>>> import numpy as np
>>> from numpy import linalg as LA
>>> np.set_printoptions(precision=3, suppress=True, linewidth=160, sign=" ")
>>> arr = np.load("mat.npy")
>>> arr
array([[ 5.,  0., -1., -2., -2.,  2.],
       [ 0.,  4.,  0.,  0.,  0.,  0.],
       [-1.,  0.,  5.,  2.,  2., -2.],
       [-2.,  0.,  2.,  8.,  4., -4.],
       [-2.,  0.,  2.,  4.,  8., -4.],
       [ 2.,  0., -2., -4., -4.,  8.]])
>>> # 2 groups of indices that never mix
>>> round(LA.det(arr), 3)
np.float64(18432.0)
>>> (LA.matrix_power((arr != 0) + (arr.T != 0) + np.eye(6), 6) > 0).astype(int)
array([[ 1,  0,  1,  1,  1,  1],
       [ 0,  1,  0,  0,  0,  0],
       [ 1,  0,  1,  1,  1,  1],
       [ 1,  0,  1,  1,  1,  1],
       [ 1,  0,  1,  1,  1,  1],
       [ 1,  0,  1,  1,  1,  1]])
>>> arr @ arr
array([[ 38.,   0., -22., -44., -44.,  44.],
       [  0.,  16.,   0.,   0.,   0.,   0.],
       [-22.,   0.,  38.,  44.,  44., -44.],
       [-44.,   0.,  44., 104.,  88., -88.],
       [-44.,   0.,  44.,  88., 104., -88.],
       [ 44.,   0., -44., -88., -88., 104.]])
>>> print(np.flatnonzero(LA.matrix_power((arr != 0) + (arr.T != 0) + np.eye(6), 6)[2]))
[ 0  2  3  4  5]
>>> Y = arr / np.sqrt((arr ** 2).mean(axis=1, keepdims=True))
>>> Y[5]
array([ 0.48 ,  0.   , -0.48 , -0.961, -0.961,  1.922])
>>> print(arr - arr.mean(axis=1, keepdims=True))
[[ 4.667 -0.333 -1.333 -2.333 -2.333  1.667]
 [-0.667  3.333 -0.667 -0.667 -0.667 -0.667]
 [-2.    -1.     4.     1.     1.    -3.   ]
 [-3.333 -1.333  0.667  6.667  2.667 -5.333]
 [-3.333 -1.333  0.667  2.667  6.667 -5.333]
 [ 2.     0.    -2.    -4.    -4.     8.   ]]
